$ python3 -q
>>> import numpy as np
>>> np.set_printoptions(precision=1, suppress=True, linewidth=200)
>>> J = np.load("w.npy")
>>> print(J)
[[5. 1. 0. 0. 0. 0. 0. 0. 0. 0. 0.]
 [0. 5. 1. 0. 0. 0. 0. 0. 0. 0. 0.]
 [0. 0. 5. 1. 0. 0. 0. 0. 0. 0. 0.]
 [0. 0. 0. 5. 1. 0. 0. 0. 0. 0. 0.]
 [0. 0. 0. 0. 5. 1. 0. 0. 0. 0. 0.]
 [0. 0. 0. 0. 0. 5. 1. 0. 0. 0. 0.]
 [0. 0. 0. 0. 0. 0. 5. 1. 0. 0. 0.]
 [0. 0. 0. 0. 0. 0. 0. 5. 1. 0. 0.]
 [0. 0. 0. 0. 0. 0. 0. 0. 5. 1. 0.]
 [0. 0. 0. 0. 0. 0. 0. 0. 0. 5. 1.]
 [0. 0. 0. 0. 0. 0. 0. 0. 0. 0. 5.]]
>>> x = np.array([2, 9, 5, 4, 8, 1, 7, 6, 0, 5, 3])
>>> print(J @ np.eye(11)[2])
[0. 1. 5. 0. 0. 0. 0. 0. 0. 0. 0.]
>>> print((J * x).sum(axis=1))
[19. 50. 29. 28. 41. 12. 41. 30.  5. 28. 15.]
>>> print(J @ x)
[19. 50. 29. 28. 41. 12. 41. 30.  5. 28. 15.]
>>> print(np.sign((J @ x).round(6)))
[1. 1. 1. 1. 1. 1. 1. 1. 1. 1. 1.]
>>> print((J @ x).argmax())
1
>>> print(J @ (2 * x))
[ 38. 100.  58.  56.  82.  24.  82.  60.  10.  56.  30.]
>>> print((J + J.T) / 2)
[[5.  0.5 0.  0.  0.  0.  0.  0.  0.  0.  0. ]
 [0.5 5.  0.5 0.  0.  0.  0.  0.  0.  0.  0. ]
 [0.  0.5 5.  0.5 0.  0.  0.  0.  0.  0.  0. ]
 [0.  0.  0.5 5.  0.5 0.  0.  0.  0.  0.  0. ]
 [0.  0.  0.  0.5 5.  0.5 0.  0.  0.  0.  0. ]
 [0.  0.  0.  0.  0.5 5.  0.5 0.  0.  0.  0. ]
 [0.  0.  0.  0.  0.  0.5 5.  0.5 0.  0.  0. ]
 [0.  0.  0.  0.  0.  0.  0.5 5.  0.5 0.  0. ]
 [0.  0.  0.  0.  0.  0.  0.  0.5 5.  0.5 0. ]
 [0.  0.  0.  0.  0.  0.  0.  0.  0.5 5.  0.5]
 [0.  0.  0.  0.  0.  0.  0.  0.  0.  0.5 5. ]]
>>> print(np.trace(J))
55.0
>>> print(np.allclose(J @ J.T, J.T @ J))
False
>>> print(np.sort(np.abs(np.linalg.eigvals(J))))
[5. 5. 5. 5. 5. 5. 5. 5. 5. 5. 5.]
>>> print(np.linalg.matrix_power(J, 3))
[[125.  75.  15.   1.   0.   0.   0.   0.   0.   0.   0.]
 [  0. 125.  75.  15.   1.   0.   0.   0.   0.   0.   0.]
 [  0.   0. 125.  75.  15.   1.   0.   0.   0.   0.   0.]
 [  0.   0.   0. 125.  75.  15.   1.   0.   0.   0.   0.]
 [  0.   0.   0.   0. 125.  75.  15.   1.   0.   0.   0.]
 [  0.   0.   0.   0.   0. 125.  75.  15.   1.   0.   0.]
 [  0.   0.   0.   0.   0.   0. 125.  75.  15.   1.   0.]
 [  0.   0.   0.   0.   0.   0.   0. 125.  75.  15.   1.]
 [  0.   0.   0.   0.   0.   0.   0.   0. 125.  75.  15.]
 [  0.   0.   0.   0.   0.   0.   0.   0.   0. 125.  75.]
 [  0.   0.   0.   0.   0.   0.   0.   0.   0.   0. 125.]]
